$ python -q
>>> import numpy as np
>>> from numpy import linalg as LA
>>> np.set_printoptions(precision=2, suppress=True, linewidth=160, floatmode="fixed")
>>> rd = lambda a: np.round(a, 2) + 0
>>> sv = 3 * 0.9 ** np.arange(3)
>>> rng = np.random.default_rng(953952)
>>> X = rng.normal(size=(13, 3)) * rng.permutation(sv)
>>> rd(X)
array([[-4.05, -0.95,  2.88],
       [ 2.06, -1.02, -1.41],
       [ 1.38, -0.75, -3.58],
       [-5.31,  1.78, -1.94],
       [ 3.54, -6.46, -2.04],
       [-2.92, -3.07,  1.74],
       [-1.24, -0.50, -0.36],
       [ 0.71,  1.21,  2.31],
       [-5.59, -0.73, -3.82],
       [ 0.01,  1.12, -0.39],
       [-0.89,  1.38, -1.34],
       [-1.15,  3.91,  1.63],
       [ 6.41,  5.31,  0.79]])
>>> Xc = (X - X.mean(axis=0)) / X.std(axis=0)
>>> rd(Xc.std(axis=0))
array([1.00, 1.00, 1.00])
>>> beta = LA.lstsq(np.delete(Xc, 2, axis=1), Xc[:, 2])[0]
>>> rd(1 - np.var(Xc[:, 2] - np.delete(Xc, 2, axis=1) @ beta))
np.float64(0.07)
>>> J = np.load("case3.npy")
>>> J
array([[ -4,  -5,  -4,   4,   5,   4],
       [  0,   5,  -2,   0,  -5,   2],
       [  0,   3,  -2,   0,  -3,   2],
       [ -8, -10,  -8,   4,   5,   4],
       [  0,  10,  -4,   0,  -5,   2],
       [  0,   6,  -4,   0,  -3,   2]])
>>> A2 = LA.invert(J)
Traceback (most recent call last):
  File "<python-input-14>", line 1, in <module>
    A2 = LA.invert(J)
         ^^^^^^^^^
AttributeError: module 'numpy.linalg' has no attribute 'invert'
>>> A2 = LA.inv(J)
>>> rd(LA.slogdet(J)[0])
np.float64(1.0)
>>> rd(LA.inv(A2))
array([[ -4.00,  -5.00,  -4.00,   4.00,   5.00,   4.00],
       [  0.00,   5.00,  -2.00,   0.00,  -5.00,   2.00],
       [  0.00,   3.00,  -2.00,   0.00,  -3.00,   2.00],
       [ -8.00, -10.00,  -8.00,   4.00,   5.00,   4.00],
       [  0.00,  10.00,  -4.00,   0.00,  -5.00,   2.00],
       [  0.00,   6.00,  -4.00,   0.00,  -3.00,   2.00]])
>>> A2 = J[0, 0] * J[1:] - np.outer(J[1:, 0], J[0])
>>> A2
array([[  0, -20,   8,   0,  20,  -8],
       [  0, -12,   8,   0,  12,  -8],
       [  0,   0,   0,  16,  20,  16],
       [  0, -40,  16,   0,  20,  -8],
       [  0, -24,  16,   0,  12,  -8]])
>>> J[:, 0] / J[0, 0]
array([ 1.00, -0.00, -0.00,  2.00, -0.00, -0.00])
>>> np.flatnonzero(~A2.round(6).any(axis=1))
array([], dtype=int64)
>>> f = np.array([-4, -3, -4])
>>> np.polyval(f, J[5])
array([  -4, -166,  -56,   -4,  -31,  -26])
>>> np.array([np.convolve(row, f, "same") for row in J])
array([[ 32,  47,  16, -16, -47, -32],
       [-20,  -7, -14,  28,   7,  14],
       [-12,  -1,  -6,  20,   1,   6],
       [ 64,  94,  48,   0, -47, -32],
       [-40, -14, -28,  36,   7,  14],
       [-24,  -2, -12,  28,   1,   6]])
>>> np.convolve(J[5], f)
array([  0, -24,  -2, -12,  28,   1,   6,  -8])
>>> K = np.load("layer9.npy")
>>> K
array([[ -1.50,   0.30,  -4.00],
       [ -0.40,  -1.30,   0.00],
       [  0.00,   0.20,   1.50],
       [  0.80,  -0.70,   6.00],
       [ -0.90,  -0.20, -16.50],
       [  0.40,  -0.30,   3.00],
       [ -0.20,  -0.20,  -1.50]])
>>> # column 2 dominates
>>> t3 = np.stack([K, -2 * K, K[::-1]])
>>> LA.matrix_rank(t3)
array([3, 3, 3])
>>> t3.shape
(3, 7, 3)
>>> rd(LA.norm(t3, axis=(1, 2)))
array([18.56, 37.11, 18.56])
>>> t3.sum(axis=0)
array([[  1.30,  -0.50,   2.50],
       [  0.80,   1.00,   3.00],
       [ -0.90,  -0.40, -18.00],
       [  0.00,   0.00,   0.00],
       [  0.90,   0.40,  18.00],
       [ -0.80,  -1.00,  -3.00],
       [ -1.30,   0.50,  -2.50]])
>>> f = np.array([-2, -2, -3, -1, -3, -2])
>>> A2 = J + np.outer(f, np.eye(6)[3])
>>> A2
array([[ -4.00,  -5.00,  -4.00,   2.00,   5.00,   4.00],
       [  0.00,   5.00,  -2.00,  -2.00,  -5.00,   2.00],
       [  0.00,   3.00,  -2.00,  -3.00,  -3.00,   2.00],
       [ -8.00, -10.00,  -8.00,   3.00,   5.00,   4.00],
       [  0.00,  10.00,  -4.00,  -3.00,  -5.00,   2.00],
       [  0.00,   6.00,  -4.00,  -2.00,  -3.00,   2.00]])
>>> LA.matrix_rank(A2 - J)
np.int64(1)
>>> LA.matrix_rank(LA.inv(A2) - LA.inv(J), tol=1e-8)
np.int64(1)
>>> rd(LA.det(A2) / LA.det(J)), rd(1 + LA.solve(J, f)[3])
(np.float64(6.38), np.float64(6.38))
>>> w1 = np.array([[2, 1], [0, 1], [2, 0]])
>>> beta = np.array([2, 2])
>>> hid = np.maximum(K @ w1 + beta, 0)
>>> rd((hid > 0).mean(axis=0))
array([0.57, 1.00])
>>> rd(hid)
array([[ 0.00,  0.80],
       [ 1.20,  0.30],
       [ 5.00,  2.20],
       [15.60,  2.10],
       [ 0.00,  0.90],
       [ 8.80,  2.10],
       [ 0.00,  1.60]])
>>> LA.matrix_rank(hid)
np.int64(2)
>>> C = np.array([[3, 1], [3, 3]])
>>> rd(hid @ C)
array([[ 2.40,  2.40],
       [ 4.50,  2.10],
       [21.60, 11.60],
       [53.10, 21.90],
       [ 2.70,  2.70],
       [32.70, 15.10],
       [ 4.80,  4.80]])
>>> A2 = np.array([[-1, -1], [2, 0]])
>>> C = np.array([[-7]])
>>> M = np.block([[A2, np.array([[3], [8]])], [np.zeros((1, 2)), C]])
>>> M
array([[-1.00, -1.00,  3.00],
       [ 2.00,  0.00,  8.00],
       [ 0.00,  0.00, -7.00]])
>>> # column 2 dominates
>>> rd(np.sort(np.abs(LA.eigvals(M))))
array([1.41, 1.41, 7.00])
>>> (M + M.T) / 2
array([[-1.00,  0.50,  1.50],
       [ 0.50,  0.00,  4.00],
       [ 1.50,  4.00, -7.00]])
>>> rd(LA.det(M))
np.float64(-14.0)
>>> rd(LA.matrix_power(M, 2))
array([[ -1.00,   1.00, -32.00],
       [ -2.00,  -2.00, -50.00],
       [  0.00,   0.00,  49.00]])
>>> M @ M
array([[ -1.00,   1.00, -32.00],
       [ -2.00,  -2.00, -50.00],
       [  0.00,   0.00,  49.00]])
>>> np.allclose(M @ M.T, M.T @ M)
False
>>> rd(np.abs(LA.eigvals(M)).max())
np.float64(7.0)
>>> (M - M.T) / 2
array([[ 0.00, -1.50,  1.50],
       [ 1.50,  0.00,  4.00],
       [-1.50, -4.00,  0.00]])
>>> C2 = M.T @ M
>>> (M @ M.T).shape
(3, 3)
>>> rd(LA.eigvalsh(C2)[::-1])
array([123.49,   4.12,   0.39])
>>> C2
array([[  5.00,   1.00,  13.00],
       [  1.00,   1.00,  -3.00],
       [ 13.00,  -3.00, 122.00]])
>>> np.kron(np.eye(2, dtype=int), M)
array([[-1.00, -1.00,  3.00, -0.00, -0.00,  0.00],
       [ 2.00,  0.00,  8.00,  0.00,  0.00,  0.00],
       [ 0.00,  0.00, -7.00,  0.00,  0.00, -0.00],
       [-0.00, -0.00,  0.00, -1.00, -1.00,  3.00],
       [ 0.00,  0.00,  0.00,  2.00,  0.00,  8.00],
       [ 0.00,  0.00, -0.00,  0.00,  0.00, -7.00]])
>>> rd(LA.eigvals(M))
array([-0.50+1.32j, -0.50-1.32j, -7.00+0.00j])
>>> rd(LA.det(M[::-1]))
np.float64(14.0)
>>> A2 = LA.inv(M)
>>> rd(M @ A2)
array([[1.00, 0.00, 0.00],
       [0.00, 1.00, 0.00],
       [0.00, 0.00, 1.00]])
>>> np.allclose(A2, M.T)
False
>>> A2 = np.array([[0, -2, 1, 0],
...     [2, 0, -2, -1],
...     [1, -1, 1, -1],
...     [0, -2, -1, -2],
...     [1, 2, 2, 2],
...     [-2, -2, 0, 2],
...     [0, 0, 0, 2],
...     [0, -2, 0, 2]])
>>> C = np.array([[3, 3, 2, 0, 1], [2, 0, 0, 0, 0], [2, 1, 0, 3, 2], [0, 0, 0, 3, 2]])
>>> m1 = A2 @ C + 0.3 * rng.normal(size=(8, 5))
>>> rd(m1)
array([[-2.48,  1.13,  0.24,  2.81,  1.76],
       [ 1.86,  3.83,  3.82, -8.84, -4.24],
       [ 2.84,  3.73,  2.59,  0.17,  1.07],
       [-6.15, -0.82,  0.12, -8.31, -6.17],
       [10.64,  5.47,  2.00, 11.84,  9.05],
       [-9.91, -5.76, -4.47,  5.46,  1.90],
       [ 0.01,  0.10, -0.56,  5.94,  4.08],
       [-4.16, -0.89, -0.27,  5.30,  3.77]])
>>> proj = m1 @ LA.solve(m1.T @ m1, m1.T)
>>> rd(LA.eigvalsh(proj))
array([0.00, 0.00, 0.00, 1.00, 1.00, 1.00, 1.00, 1.00])
>>> rd(proj @ m1[:, 0])
array([-2.48,  1.86,  2.84, -6.15, 10.64, -9.91,  0.01, -4.16])
>>> feats = np.array([[2, 0, 0, 0, 0, 0],
...     [2, 2, 0, 0, 0, 0],
...     [0, 0, 0, 0, 0, 0],
...     [2, 2, 2, 1, 0, 0],
...     [1, 0, 2, 2, 0, 0],
...     [0, 2, 2, 0, 2, 0]])
>>> np.abs(np.diag(LA.qr(feats)[1])) > 1e-9
array([ True,  True,  True,  True,  True, False])
>>> LA.lstsq(feats[:-1].T, feats[-1])[2]
np.int32(4)
>>> rd(np.trace(LA.pinv(feats) @ feats))
np.float64(5.0)
>>> F = np.loadtxt("x.csv", delimiter=",")
>>> F
array([[ 9.02, -5.98, -7.01],
       [ 8.99, -5.99, -6.99],
       [ 9.02, -5.98, -7.01],
       [ 9.03, -6.00, -6.98],
       [ 8.99, -6.03, -6.96],
       [ 8.97, -6.01, -7.04],
       [ 9.00, -6.00, -7.00],
       [ 9.01, -5.98, -6.99],
       [ 9.03, -6.00, -7.02],
       [-6.02, -4.99,  3.02],
       [-5.98, -5.03,  2.99],
       [-6.01, -5.01,  3.02],
       [-6.02, -5.01,  2.98],
       [-6.03, -5.02,  2.97],
       [-6.01, -5.00,  2.98],
       [-6.01, -4.96,  2.99],
       [-5.99, -5.01,  3.01],
       [-6.00, -5.02,  2.98]])
>>> C = F[[15, 16]].astype(float)
>>> for _ in range(6):
...     z = LA.norm(F[:, None] - C, axis=-1).argmin(axis=1)
...     C = np.array([F[z == j].mean(axis=0) for j in range(2)])
... 
>>> z
array([1, 1, 1, 1, 1, 1, 1, 1, 1, 0, 0, 0, 0, 0, 0, 0, 0, 0])
>>> np.abs(C[1] - C[0]).argmax()
np.int64(0)
>>> np.bincount(z)
array([9, 9])
>>> rd(C)
array([[-6.01, -5.01,  2.99],
       [ 9.01, -6.00, -7.00]])
>>> z = F[:, 2] > np.median(F[:, 2])
>>> f = F[z].mean(axis=0) - F[~z].mean(axis=0)
>>> np.argsort(-np.abs(f).round(6), kind="stable")
array([0, 2, 1])
>>> z.astype(int)
array([0, 0, 0, 0, 0, 0, 0, 0, 0, 1, 1, 1, 1, 1, 1, 1, 1, 1])
>>> (((F - F.mean(axis=0)) @ f > 0) == z).mean()
np.float64(1.0)
>>> d = LA.norm(F[:, None] - F[None], axis=-1)
>>> (d + 1e9 * np.eye(18)).round(6).argmin(axis=1)
array([ 2,  6,  0,  7,  1,  6,  1,  0,  0, 11, 17,  9, 14, 12, 12, 14, 11, 12])
>>> d.mean(axis=1).argmax()
np.int64(8)
>>> rd(LA.norm(F, "nuc"))
np.float64(62.46)
>>> rd(LA.norm(F, axis=1))
array([12.89, 12.87, 12.89, 12.89, 12.87, 12.89, 12.88, 12.88, 12.92,  8.38,  8.37,  8.39,  8.38,  8.39,  8.37,  8.35,  8.37,  8.37])
>>> rd(F[2] @ F[0])
np.float64(166.26)
>>> rd(LA.norm(F, 1)), rd(LA.norm(F, np.inf))
(np.float64(135.13), np.float64(22.05))
>>> rd(LA.norm(F[2], 1)), rd(LA.norm(F[2], np.inf))
(np.float64(22.01), np.float64(9.02))
>>> A = np.load("mat.npy")
>>> A
array([[ 18.04,   5.06, -17.08,   3.02,  21.09, -38.03,  23.03],
       [  1.95,   4.06,  22.11, -15.96,  -0.95,  15.03, -24.10],
       [ -2.97,   0.92, -20.95,  13.95,  -1.03,  -6.98,  16.15],
       [ 10.02, -18.04,   5.05,   3.04,  11.97, -15.98,   6.88],
       [  7.03,  14.93,   7.03, -15.98,   6.07, -13.96,   1.94],
       [  2.08,  -6.99, -24.04,  19.92,   4.97,  -9.99,  16.00],
       [-28.06,   2.02,   6.95,  -0.93, -30.02,  28.02,  -0.94],
       [-10.01,   6.95,   1.02,  -3.03, -10.93,   8.00,   1.03]])
>>> w1 = np.array([[0, -1, 3],
...     [-1, -3, 3],
...     [3, -3, -1],
...     [2, -1, -2],
...     [-1, 1, 3],
...     [-1, 1, 3],
...     [-1, -2, -2]])
>>> beta = np.array([1, 1, 0])
>>> hid = np.maximum(A @ w1 + beta, 0)
>>> rd(hid)
array([[  0.00,   0.00,   0.00],
       [ 41.37,   0.00, 118.28],
       [  0.00,   9.80,   0.00],
       [ 37.40,   9.14,   0.00],
       [  0.00,   0.00,  63.26],
       [  0.00,  35.07,   0.00],
       [ 20.91,   2.96,   0.00],
       [  0.00,   0.00,   0.00]])
>>> rd((hid > 0).mean(axis=0))
array([0.38, 0.50, 0.25])
>>> C = np.array([[2, -1], [-3, -2], [-1, 2]])
>>> (hid @ C).round(6).argmax(axis=1)
array([0, 1, 1, 0, 1, 1, 0, 0])
>>> rd(hid @ C)
array([[   0.00,    0.00],
       [ -35.54,  195.19],
       [ -29.40,  -19.60],
       [  47.38,  -55.68],
       [ -63.26,  126.52],
       [-105.21,  -70.14],
       [  32.94,  -26.83],
       [   0.00,    0.00]])
